$ ipython --no-banner

In [1]: import numpy as np

In [2]: np.set_printoptions(precision=2, suppress=True, linewidth=160, sign=" ")

In [3]: rnd = lambda a: np.round(a, 2) + 0

In [4]: A = np.load("m.npy")

In [5]: A
Out[5]: 
array([[-0.6, -1.5, -0.5],
       [ 0.7,  0.6, -0.6],
       [-0.9, -0.8,  1.5],
       [-0.7,  0.9, -1.5]])

In [6]: x0 = np.array([1, 2, 2])

In [7]: rhs = A @ x0

In [8]: rhs
Out[8]: array([-4.6,  0.7,  0.5, -1.9])

In [9]: rnd(np.linalg.solve(A.T @ A, A.T @ rhs))
Out[9]: array([ 1.,  2.,  2.])

In [10]: rng = np.random.default_rng(297011)

In [11]: rhs = rhs + 0.3 * rng.normal(size=4)

In [12]: rnd(rhs)
Out[12]: array([-4.62,  0.87,  0.42, -2.02])

In [13]: beta, *_ = np.linalg.lstsq(A, rhs)

In [14]: rnd(beta)
Out[14]: array([ 1.15,  1.96,  1.99])

In [15]: beta.round()
Out[15]: array([ 1.,  2.,  2.])

In [16]: [round(float(np.linalg.norm(np.linalg.solve(A.T @ A + lam * np.eye(3), A.T @ rhs))), 2) for lam in (0, 1, 10, 100)]
Out[16]: [3.03, 2.24, 0.68, 0.09]

In [17]: feats = np.diag(np.array([-2, 0, -2, 1])) + -1 * np.eye(4, k=1) + -1 * np.eye(4, k=-1)

In [18]: feats
Out[18]: 
array([[-2., -1.,  0.,  0.],
       [-1.,  0., -1.,  0.],
       [ 0., -1., -2., -1.],
       [ 0.,  0., -1.,  1.]])

In [19]: W = np.array([[2, 0], [2, 0], [1, 3], [3, 0]])

In [20]: beta = np.array([2, 1])

In [21]: hid = np.maximum(feats @ W + beta, 0)

In [22]: (hid > 0).astype(int)
Out[22]: 
array([[ 0,  1],
       [ 0,  0],
       [ 0,  0],
       [ 1,  0]])

In [23]: W2 = np.array([[1, 0], [-1, -1]])

In [24]: hid @ W2
Out[24]: 
array([[-1., -1.],
       [ 0.,  0.],
       [ 0.,  0.],
       [ 4.,  0.]])

In [25]: (hid @ W2).round(6).argmax(axis=1)
Out[25]: array([ 0,  0,  0,  0])

In [26]: out = feats / np.linalg.norm(feats, axis=1, keepdims=True)

In [27]: cov = out @ out.T

In [28]: (cov - 2 * np.eye(4)).round(6).argmax(axis=1)
Out[28]: array([ 1,  0,  1,  1])

In [29]: rnd(cov[3])
Out[29]: array([ 0.  ,  0.5 ,  0.29,  1.  ])

In [30]: lab = rng.permutation(4)

In [31]: out = feats[:, lab] * rng.choice([-1, 1], 4)

In [32]: out
Out[32]: 
array([[-0.,  2., -0.,  1.],
       [ 1.,  1., -0., -0.],
       [ 2., -0.,  1.,  1.],
       [ 1., -0., -1., -0.]])

In [33]: left, _, Vh = np.linalg.svd(feats.T @ out)

In [34]: rnd(np.linalg.lstsq(feats, out)[0])
Out[34]: 
array([[ 0., -1.,  0.,  0.],
       [ 0.,  0.,  0., -1.],
       [-1.,  0.,  0.,  0.],
       [ 0.,  0., -1.,  0.]])

In [35]: lab
Out[35]: array([ 2,  0,  3,  1])

In [36]: rnd(left @ Vh)
Out[36]: 
array([[ 0., -1.,  0.,  0.],
       [ 0.,  0.,  0., -1.],
       [-1.,  0.,  0.,  0.],
       [ 0.,  0., -1.,  0.]])

In [37]: data = np.array([[8, 2, 2, 2, 3, -1],
    ...:     [-12, -1, 2, -3, -2, 3],
    ...:     [4, -1, -2, 1, 0, 1],
    ...:     [4, -1, 0, 1, -3, 1],
    ...:     [4, 3, 2, 1, 1, 1]])

In [38]: # column 0 is much longer than the rest

In [39]: cov = data.T @ data

In [40]: np.allclose(cov, cov.T)
Out[40]: True

In [41]: rnd(np.linalg.eigvalsh(cov)[::-1])
Out[41]: array([ 287.7 ,   31.07,   16.19,    3.47,    1.58,    0.  ])

In [42]: np.linalg.matrix_rank(cov)
Out[42]: np.int64(5)

In [43]: out = data / np.sqrt((data ** 2).mean(axis=1, keepdims=True))

In [44]: rnd(out[0])
Out[44]: array([ 2.11,  0.53,  0.53,  0.53,  0.79, -0.26])

In [45]: np.linalg.matrix_rank(out) == np.linalg.matrix_rank(data)
Out[45]: np.True_

In [46]: rnd(np.linalg.norm(out, axis=1))
Out[46]: array([ 2.45,  2.45,  2.45,  2.45,  2.45])

In [47]: f = np.array([-5, -1])

In [48]: np.correlate(data[4], data[0], "full")
Out[48]: array([-4,  9, 15, 19, 20, 46, 35, 22, 12, 10,  8])

In [49]: np.array([np.convolve(row, f, "same") for row in data])
Out[49]: 
array([[-40, -18, -12, -12, -17,   2],
       [ 60,  17,  -9,  13,  13, -13],
       [-20,   1,  11,  -3,  -1,  -5],
       [-20,   1,   1,  -5,  14,  -2],
       [-20, -19, -13,  -7,  -6,  -6]])
